$ ipython --no-banner

In [1]: import numpy as np

In [2]: import numpy.linalg as la

In [3]: np.set_printoptions(precision=3, suppress=True, linewidth=100)

In [4]: def tidy(a):
   ...:     return np.round(a, 3) + 0
   ...: 

In [5]: mat = np.loadtxt("a.csv", delimiter=",")

In [6]: print(mat)
[[ 4.647 -4.193  1.047  0.779  3.332 -2.784  3.989 -4.495  4.497 -0.985]
 [-2.627  3.579 -0.985 -0.752 -2.71   2.037 -3.045  2.914 -2.45   0.577]
 [-1.277  0.277 -0.366 -0.035 -0.243  0.426 -0.132  0.199 -0.252 -0.186]
 [-0.743  0.734 -0.131 -0.233 -0.489  0.545 -0.686  0.86  -0.999  0.273]
 [ 2.218 -2.706 -0.284  0.559  1.855 -1.153  2.048 -1.984  2.36  -0.299]
 [ 0.364  0.066 -0.371  0.32  -0.105  0.239  0.096 -0.072 -0.355  0.117]
 [ 1.999 -1.783  0.088  0.569  1.786 -1.332  1.64  -2.285  2.024 -0.516]
 [ 6.694 -7.024  1.389  1.551  6.035 -3.861  6.907 -6.92   7.128 -1.679]
 [ 2.337 -1.528 -0.227  0.414  2.194 -1.082  2.458 -2.333  2.244 -0.314]
 [ 0.122  0.446  0.006 -0.082 -0.532  0.257 -0.405  0.286 -0.323  0.443]
 [ 0.475 -0.864  0.052  0.57   0.408 -0.606  1.151 -1.305  0.232 -0.455]
 [ 2.999 -2.806  0.135  0.415  2.135 -1.113  2.528 -2.327  2.638 -0.166]]

In [7]: gram = mat.T @ mat

In [8]: print(tidy(la.svd(mat, compute_uv=False) ** 2))
[605.826   2.726   1.938   1.369   1.199   0.598   0.315   0.121   0.058   0.027]

In [9]: print((mat @ mat.T).shape)
(12, 12)

In [10]: print(np.allclose(gram, gram.T))
True

In [11]: x0 = np.array([1, 0, 2, 1, 0, 0, 1, -2, 0, 2])

In [12]: y = mat @ x0

In [13]: c, lr = np.zeros(10), 1 / la.norm(mat, 2) ** 2

In [14]: for i in range(4):
    ...:     c -= lr * mat.T @ (mat @ c - y)
    ...:     if i % 1 == 0: print(i, round(la.norm(mat @ c - y), 3))
    ...: 
0 2.701
1 2.695
2 2.689
3 2.683

In [15]: print(tidy(la.cond(mat)))
149.657

In [16]: print(tidy(c))
[ 0.674 -0.671  0.127  0.147  0.561 -0.389  0.65  -0.671  0.66  -0.14 ]

In [17]: left, sv, Vt = la.svd(mat, full_matrices=False)

In [18]: print(left.shape, sv.shape, Vt.shape)
(12, 10) (10,) (10, 10)

In [19]: print(np.abs(left[:, 0]).round(6).argmax())
7

In [20]: print(la.matrix_rank(mat, rtol=0.1))
1

In [21]: print(tidy(np.abs(la.svd(mat)[2][-1])))
[0.132 0.196 0.048 0.62  0.138 0.348 0.251 0.38  0.311 0.336]

In [22]: P = mat @ la.solve(mat.T @ mat, mat.T)

In [23]: print(np.allclose(P @ P, P))
True

In [24]: print(tidy(P @ mat[:, 8]))
[ 4.497 -2.45  -0.252 -0.999  2.36  -0.355  2.024  7.128  2.244 -0.323  0.232  2.638]

In [25]: print(tidy(la.eigvalsh(P)))
[0. 0. 1. 1. 1. 1. 1. 1. 1. 1. 1. 1.]

In [26]: A = np.loadtxt("w.csv", delimiter=",")

In [27]: print(tidy(A))
[[-0.367 -0.267  0.123  0.034 -0.571 -0.41  -0.362 -0.389]
 [ 0.531 -0.432 -0.637 -0.065 -0.145 -0.293  0.122 -0.005]
 [-0.286  0.566 -0.555  0.093  0.237 -0.26   0.04  -0.396]
 [-0.367 -0.03  -0.183 -0.036  0.12  -0.391 -0.249  0.774]
 [-0.286  0.041 -0.063 -0.794 -0.25   0.053  0.465  0.03 ]
 [ 0.041  0.351 -0.031  0.463 -0.634  0.006  0.421  0.284]
 [ 0.286  0.406 -0.198 -0.303 -0.337  0.323 -0.628  0.103]
 [-0.449 -0.364 -0.44   0.22  -0.066  0.647 -0.038  0.003]]

In [28]: # columns are unit length and at right angles

In [29]: f = np.array([-7, 2, 7])

In [30]: print(tidy(np.correlate(A[0], A[5], "full")))
[-0.104 -0.231 -0.079  0.293 -0.149 -0.547 -0.364  0.    -0.14   0.072 -0.108 -0.336 -0.132 -0.151
 -0.016]

In [31]: rng = np.random.default_rng(704840)

In [32]: idx = rng.permutation(8)

In [33]: print(idx)
[0 2 1 6 4 5 7 3]

In [34]: A2 = A[idx][:, idx]

In [35]: print(tidy(np.sort(np.abs(la.eigvals(A2)))))
[1. 1. 1. 1. 1. 1. 1. 1.]

In [36]: print(tidy(A2))
[[-0.367  0.123 -0.267 -0.362 -0.571 -0.41  -0.389  0.034]
 [-0.286 -0.555  0.566  0.04   0.237 -0.26  -0.396  0.093]
 [ 0.531 -0.637 -0.432  0.122 -0.145 -0.293 -0.005 -0.065]
 [ 0.286 -0.198  0.406 -0.628 -0.337  0.323  0.103 -0.303]
 [-0.286 -0.063  0.041  0.465 -0.25   0.053  0.03  -0.794]
 [ 0.041 -0.031  0.351  0.421 -0.634  0.006  0.284  0.463]
 [-0.449 -0.44  -0.364 -0.038 -0.066  0.647  0.003  0.22 ]
 [-0.367 -0.183 -0.03  -0.249  0.12  -0.391  0.774 -0.036]]

In [37]: print(tidy(la.det(A2)), tidy(la.det(A[idx])))
-1.0 1.0

In [38]: x0 = np.array([6, -6, -4, -5, -8, -2, -3, -6])

In [39]: print(8 - la.matrix_rank(A2 - np.eye(8), tol=1e-8))
1

In [40]: print(tidy(la.norm(x0)), tidy(la.norm(A2 @ x0)))
15.033 15.033

In [41]: print(tidy(np.abs(la.eigvals(A2))))
[1. 1. 1. 1. 1. 1. 1. 1.]

In [42]: print(tidy(np.sort(np.abs(np.degrees(np.angle(la.eigvals(A2)))))))
[  0.     74.592  74.592 114.968 114.968 166.657 166.657 180.   ]

In [43]: print(tidy(la.inv(A2)))
[[-0.367 -0.286  0.531  0.286 -0.286  0.041 -0.449 -0.367]
 [ 0.123 -0.555 -0.637 -0.198 -0.063 -0.031 -0.44  -0.183]
 [-0.267  0.566 -0.432  0.406  0.041  0.351 -0.364 -0.03 ]
 [-0.362  0.04   0.122 -0.628  0.465  0.421 -0.038 -0.249]
 [-0.571  0.237 -0.145 -0.337 -0.25  -0.634 -0.066  0.12 ]
 [-0.41  -0.26  -0.293  0.323  0.053  0.006  0.647 -0.391]
 [-0.389 -0.396 -0.005  0.103  0.03   0.284  0.003  0.774]
 [ 0.034  0.093 -0.065 -0.303 -0.794  0.463  0.22  -0.036]]

In [44]: f = np.array([2, 2, 2, 2, 2, 2, 1, 0])

In [45]: A2 = A + np.outer(f, np.eye(8)[5])

In [46]: print(la.matrix_rank(la.inv(A2) - la.inv(A), tol=1e-8))
1

In [47]: print(la.matrix_rank(A2 - A))
1

In [48]: print(tidy(A2))
[[-0.367 -0.267  0.123  0.034 -0.571  1.59  -0.362 -0.389]
 [ 0.531 -0.432 -0.637 -0.065 -0.145  1.707  0.122 -0.005]
 [-0.286  0.566 -0.555  0.093  0.237  1.74   0.04  -0.396]
 [-0.367 -0.03  -0.183 -0.036  0.12   1.609 -0.249  0.774]
 [-0.286  0.041 -0.063 -0.794 -0.25   2.053  0.465  0.03 ]
 [ 0.041  0.351 -0.031  0.463 -0.634  2.006  0.421  0.284]
 [ 0.286  0.406 -0.198 -0.303 -0.337  1.323 -0.628  0.103]
 [-0.449 -0.364 -0.44   0.22  -0.066  0.647 -0.038  0.003]]

In [49]: print(tidy(la.det(A2) / la.det(A)), tidy(1 + la.solve(A, f)[5]))
-1.267 -1.267

In [50]: feats = np.load("x.npy")

In [51]: print(tidy(feats))
[[0.167 0.093 0.13  0.093 0.019 0.074 0.148 0.056 0.093 0.13 ]
 [0.077 0.231 0.051 0.026 0.051 0.103 0.128 0.205 0.    0.128]
 [0.105 0.14  0.088 0.053 0.123 0.088 0.123 0.053 0.088 0.14 ]
 [0.062 0.    0.281 0.219 0.156 0.062 0.031 0.031 0.125 0.031]
 [0.122 0.143 0.061 0.143 0.02  0.163 0.    0.184 0.061 0.102]
 [0.137 0.137 0.02  0.118 0.02  0.098 0.078 0.157 0.157 0.078]
 [0.065 0.    0.152 0.152 0.022 0.065 0.109 0.196 0.109 0.13 ]
 [0.195 0.049 0.024 0.171 0.146 0.073 0.024 0.073 0.171 0.073]
 [0.061 0.163 0.102 0.    0.163 0.184 0.122 0.041 0.082 0.082]
 [0.131 0.066 0.066 0.082 0.131 0.098 0.033 0.115 0.115 0.164]]

In [52]: # a transition matrix

In [53]: A2 = feats / la.norm(feats, axis=1, keepdims=True)

In [54]: gram = A2 @ A2.T

In [55]: print(tidy(gram[2]))
[0.907 0.828 1.    0.633 0.759 0.821 0.728 0.775 0.921 0.906]

In [56]: print(tidy(la.norm(A2, axis=1)))
[1. 1. 1. 1. 1. 1. 1. 1. 1. 1.]

In [57]: print(tidy(np.degrees(np.arccos(np.clip(gram[2, 1], -1, 1)))))
34.135

In [58]: print(tidy(feats.reshape(-1, 2)))
[[0.167 0.093]
 [0.13  0.093]
 [0.019 0.074]
 [0.148 0.056]
 [0.093 0.13 ]
 [0.077 0.231]
 [0.051 0.026]
 [0.051 0.103]
 [0.128 0.205]
 [0.    0.128]
 [0.105 0.14 ]
 [0.088 0.053]
 [0.123 0.088]
 [0.123 0.053]
 [0.088 0.14 ]
 [0.062 0.   ]
 [0.281 0.219]
 [0.156 0.062]
 [0.031 0.031]
 [0.125 0.031]
 [0.122 0.143]
 [0.061 0.143]
 [0.02  0.163]
 [0.    0.184]
 [0.061 0.102]
 [0.137 0.137]
 [0.02  0.118]
 [0.02  0.098]
 [0.078 0.157]
 [0.157 0.078]
 [0.065 0.   ]
 [0.152 0.152]
 [0.022 0.065]
 [0.109 0.196]
 [0.109 0.13 ]
 [0.195 0.049]
 [0.024 0.171]
 [0.146 0.073]
 [0.024 0.073]
 [0.171 0.073]
 [0.061 0.163]
 [0.102 0.   ]
 [0.163 0.184]
 [0.122 0.041]
 [0.082 0.082]
 [0.131 0.066]
 [0.066 0.082]
 [0.131 0.098]
 [0.033 0.115]
 [0.115 0.164]]

In [59]: blk = feats.reshape(10, 2, -1)

In [60]: print(tidy(blk.transpose(1, 0, 2)))
[[[0.167 0.093 0.13  0.093 0.019]
  [0.077 0.231 0.051 0.026 0.051]
  [0.105 0.14  0.088 0.053 0.123]
  [0.062 0.    0.281 0.219 0.156]
  [0.122 0.143 0.061 0.143 0.02 ]
  [0.137 0.137 0.02  0.118 0.02 ]
  [0.065 0.    0.152 0.152 0.022]
  [0.195 0.049 0.024 0.171 0.146]
  [0.061 0.163 0.102 0.    0.163]
  [0.131 0.066 0.066 0.082 0.131]]

 [[0.074 0.148 0.056 0.093 0.13 ]
  [0.103 0.128 0.205 0.    0.128]
  [0.088 0.123 0.053 0.088 0.14 ]
  [0.062 0.031 0.031 0.125 0.031]
  [0.163 0.    0.184 0.061 0.102]
  [0.098 0.078 0.157 0.157 0.078]
  [0.065 0.109 0.196 0.109 0.13 ]
  [0.073 0.024 0.073 0.171 0.073]
  [0.184 0.122 0.041 0.082 0.082]
  [0.098 0.033 0.115 0.115 0.164]]]
